$ python3 -q
>>> import numpy as np
>>> np.set_printoptions(precision=3, suppress=True, linewidth=140)
>>> rd = lambda a: np.round(a, 3) + 0
>>> A = np.load("run16.npy")
>>> print(A)
[[179  30 100  89]
 [ 30 304 -88  30]
 [100 -88 295  44]
 [ 89  30  44 186]]
>>> # equal to its transpose
>>> rng = np.random.default_rng(144159)
>>> other = A + rng.integers(-2, 3, (4, 2)) @ rng.integers(-2, 3, (2, 4))
>>> print(other)
[[177  29  98  89]
 [ 32 305 -86  28]
 [ 98 -89 293  44]
 [ 93  32  48 186]]
>>> print(rd(np.linalg.svd(other - A, compute_uv=False)))
[7.975 1.843 0.    0.   ]
>>> print(np.abs(other - A).sum(axis=1))
[ 5  7  5 10]
>>> print(np.linalg.matrix_rank(other - A, tol=1e-8))
2
>>> print(rd(np.sort(np.abs(np.linalg.eigvals(other)))))
[ 75.987 144.193 333.207 407.613]
>>> print(other @ other)
[[ 50138   8104  47838  37431]
 [  9600 102503 -46948  12812]
 [ 47304 -48972 105219  27306]
 [ 39487  14137  29354  45881]]
>>> print(np.linalg.matrix_power(other, 2))
[[ 50138   8104  47838  37431]
 [  9600 102503 -46948  12812]
 [ 47304 -48972 105219  27306]
 [ 39487  14137  29354  45881]]
>>> feats = np.load("sample6.npy")
>>> print(feats)
[[0 0 0 0 0 0]
 [0 0 0 0 0 0]
 [6 2 4 6 2 2]
 [6 2 4 6 2 2]
 [3 1 2 3 1 1]]
>>> # looks like rank 1
>>> other = np.array([[1, 2], [0, -1], [-2, 2], [0, 2], [1, 1], [0, 0]])
>>> print(feats @ other)
[[ 0  0]
 [ 0  0]
 [ 0 32]
 [ 0 32]
 [ 0 16]]
>>> rank = np.linalg.matrix_rank(feats)
>>> print(rank)
1
>>> ns = np.linalg.svd(feats)[2][rank:].T
>>> print([int(np.linalg.matrix_rank(np.delete(feats, i, axis=0))) for i in range(5)])
[1, 1, 1, 1, 1]
>>> print(np.linalg.matrix_rank(feats.T @ feats), np.linalg.matrix_rank(feats @ feats.T))
1 1
>>> print(rd(ns @ ns.T))
[[ 0.64 -0.12 -0.24 -0.36 -0.12 -0.12]
 [-0.12  0.96 -0.08 -0.12 -0.04 -0.04]
 [-0.24 -0.08  0.84 -0.24 -0.08 -0.08]
 [-0.36 -0.12 -0.24  0.64 -0.12 -0.12]
 [-0.12 -0.04 -0.08 -0.12  0.96 -0.04]
 [-0.12 -0.04 -0.08 -0.12 -0.04  0.96]]
>>> print([int(np.linalg.matrix_rank(feats[:, :j + 1])) for j in range(6)])
[1, 1, 1, 1, 1, 1]
>>> print([int(np.linalg.matrix_rank(feats[:i])) for i in range(1, len(feats) + 1)])
[0, 0, 1, 1, 1]
>>> print(rd(np.linalg.svd(feats, compute_uv=False)))
[15.  0.  0.  0.  0.]
>>> print(np.unravel_index(np.abs(feats).argmax(), feats.shape))
(np.int64(2), np.int64(0))
>>> print(feats.sum(axis=0))
[15  5 10 15  5  5]
>>> print(np.diff(feats, axis=0))
[[ 0  0  0  0  0  0]
 [ 6  2  4  6  2  2]
 [ 0  0  0  0  0  0]
 [-3 -1 -2 -3 -1 -1]]
>>> print(feats.sum(axis=1))
[ 0  0 22 22 11]
>>> print(np.count_nonzero(feats))
18
>>> data = np.minimum.outer(np.arange(1, 4), np.arange(1, 4)) * -2
>>> print(data)
[[-2 -2 -2]
 [-2 -4 -4]
 [-2 -4 -6]]
>>> # equal to its transpose
>>> other = data[0, 0] * data[1:] - np.outer(data[1:, 0], data[0])
>>> print(other)
[[0 4 4]
 [0 4 8]]
>>> print(data[:, 0] / data[0, 0])
[1. 1. 1.]
>>> print(np.linalg.matrix_rank(other), np.linalg.matrix_rank(data))
2 3
>>> print(np.flatnonzero(~other.round(6).any(axis=1)))
[]
>>> labels = rng.permutation(3)
>>> print(labels)
[2 1 0]
>>> other = data[labels][:, labels]
>>> print(np.trace(other))
-12
>>> print(np.allclose(other, data))
False
>>> print(rd(np.linalg.det(other)), rd(np.linalg.det(data[labels])))
-8.0 8.0
>>> print(data - data[0])
[[ 0  0  0]
 [ 0 -2 -2]
 [ 0 -2 -4]]
>>> print(data.sum(axis=1))
[ -6 -10 -12]
>>> np.linalg.rank(data)
Traceback (most recent call last):
  File "<python-input-50>", line 1, in <module>
    np.linalg.rank(data)
    ^^^^^^^^^^^^^^
AttributeError: module 'numpy.linalg' has no attribute 'rank'
>>> ev, V = np.linalg.eig(data)
>>> print(rd(np.sort(np.linalg.eigvals(data.T))))
[-10.098  -1.286  -0.616]
>>> print(rd(np.sort(np.linalg.eigvals(data @ data))))
[  0.379   1.654 101.966]
>>> print(rd(np.prod(ev)))
-8.0
>>> F = 0.2 ** np.abs(np.subtract.outer(np.arange(3), np.arange(3)))
>>> print(rd(F))
[[1.   0.2  0.04]
 [0.2  1.   0.2 ]
 [0.04 0.2  1.  ]]
>>> ev, V = np.linalg.eigvalsh(F)
Traceback (most recent call last):
  File "<python-input-57>", line 1, in <module>
    ev, V = np.linalg.eigvalsh(F)
    ^^^^^
ValueError: too many values to unpack (expected 2)
>>> ev, V = np.linalg.eigh(F)
>>> print(rd(V @ np.diag(ev) @ V.T))
[[1.   0.2  0.04]
 [0.2  1.   0.2 ]
 [0.04 0.2  1.  ]]
>>> print(rd(V.T @ F @ V))
[[0.736 0.    0.   ]
 [0.    0.96  0.   ]
 [0.    0.    1.304]]
>>> print((ev > 1e-8).sum(), (ev < -1e-8).sum())
3 0
>>> print(rd(V.T @ V))
[[1. 0. 0.]
 [0. 1. 0.]
 [0. 0. 1.]]
>>> other = np.linalg.inv(F)
>>> print(rd(np.linalg.det(F) * other))
[[ 0.96  -0.192  0.   ]
 [-0.192  0.998 -0.192]
 [ 0.    -0.192  0.96 ]]
>>> print(rd(np.linalg.cond(F)))
1.77
>>> print((np.abs(other) > 1e-9).astype(int))
[[1 1 0]
 [1 1 1]
 [0 1 1]]
>>> print(rd(F @ other))
[[1. 0. 0.]
 [0. 1. 0.]
 [0. 0. 1.]]
>>> sig = 5 * 0.5 ** np.arange(4)
>>> O, _ = np.linalg.qr(np.array([[0.6, -0.1, 1.5, 0.2],
...     [-0.7, -0.3, -0.7, 0.8],
...     [-0.9, -0.5, -0.8, 0.3],
...     [-1.3, 0.4, -1.4, 0.8]]))
>>> E = rng.normal(size=(28, 4)) * sig @ O
>>> print(rd(E))
[[ 4.137 -3.613  1.158  2.92 ]
 [-0.556 -2.074 -3.754  2.428]
 [ 1.758 -0.772  0.464  0.688]
 [-0.481 -0.061 -1.498  2.497]
 [-0.188  0.571  1.227 -1.549]
 [ 4.006  0.022  7.633 -0.261]
 [-1.058 -1.247 -0.823 -1.295]
 [ 2.146  0.211  6.929 -1.328]
 [-2.354  1.009 -2.234 -4.172]
 [ 1.386 -0.16   3.182 -3.561]
 [ 2.655  0.509  4.493  4.052]
 [ 1.997 -1.202 -0.777  3.951]
 [-2.026 -1.608 -4.787  2.386]
 [-1.201  2.088  1.392  1.663]
 [-3.821 -0.485 -8.091 -0.864]
 [-2.861 -1.475 -8.092  0.128]
 [-1.89  -0.874 -3.997 -1.695]
 [ 2.423  0.398  6.101 -0.936]
 [ 0.742 -0.846  1.741  0.758]
 [ 2.461  1.489  8.175 -0.633]
 [-1.029 -1.462 -5.348  1.811]
 [ 0.077 -2.136 -1.    -1.266]
 [-3.328  0.791 -3.957 -3.077]
 [ 1.487 -3.659 -3.688  3.521]
 [ 0.191 -0.681 -1.428  0.174]
 [-1.491 -0.841 -3.018 -1.585]
 [ 2.982  1.063  7.36   1.101]
 [-1.292  1.808 -1.261 -2.584]]
>>> labels = rng.permutation(4)
>>> other = E[:, labels] * rng.choice([-1, 1], 4)
>>> print(rd(other))
[[-3.613  1.158 -4.137 -2.92 ]
 [-2.074 -3.754  0.556 -2.428]
 [-0.772  0.464 -1.758 -0.688]
 [-0.061 -1.498  0.481 -2.497]
 [ 0.571  1.227  0.188  1.549]
 [ 0.022  7.633 -4.006  0.261]
 [-1.247 -0.823  1.058  1.295]
 [ 0.211  6.929 -2.146  1.328]
 [ 1.009 -2.234  2.354  4.172]
 [-0.16   3.182 -1.386  3.561]
 [ 0.509  4.493 -2.655 -4.052]
 [-1.202 -0.777 -1.997 -3.951]
 [-1.608 -4.787  2.026 -2.386]
 [ 2.088  1.392  1.201 -1.663]
 [-0.485 -8.091  3.821  0.864]
 [-1.475 -8.092  2.861 -0.128]
 [-0.874 -3.997  1.89   1.695]
 [ 0.398  6.101 -2.423  0.936]
 [-0.846  1.741 -0.742 -0.758]
 [ 1.489  8.175 -2.461  0.633]
 [-1.462 -5.348  1.029 -1.811]
 [-2.136 -1.    -0.077  1.266]
 [ 0.791 -3.957  3.328  3.077]
 [-3.659 -3.688 -1.487 -3.521]
 [-0.681 -1.428 -0.191 -0.174]
 [-0.841 -3.018  1.491  1.585]
 [ 1.063  7.36  -2.982 -1.101]
 [ 1.808 -1.261  1.292  2.584]]
>>> U, _, Vt = np.linalg.svd(E.T @ other)
>>> print(rd(U @ Vt))
[[ 0.  0. -1.  0.]
 [ 1.  0.  0.  0.]
 [ 0.  1.  0.  0.]
 [ 0.  0.  0. -1.]]
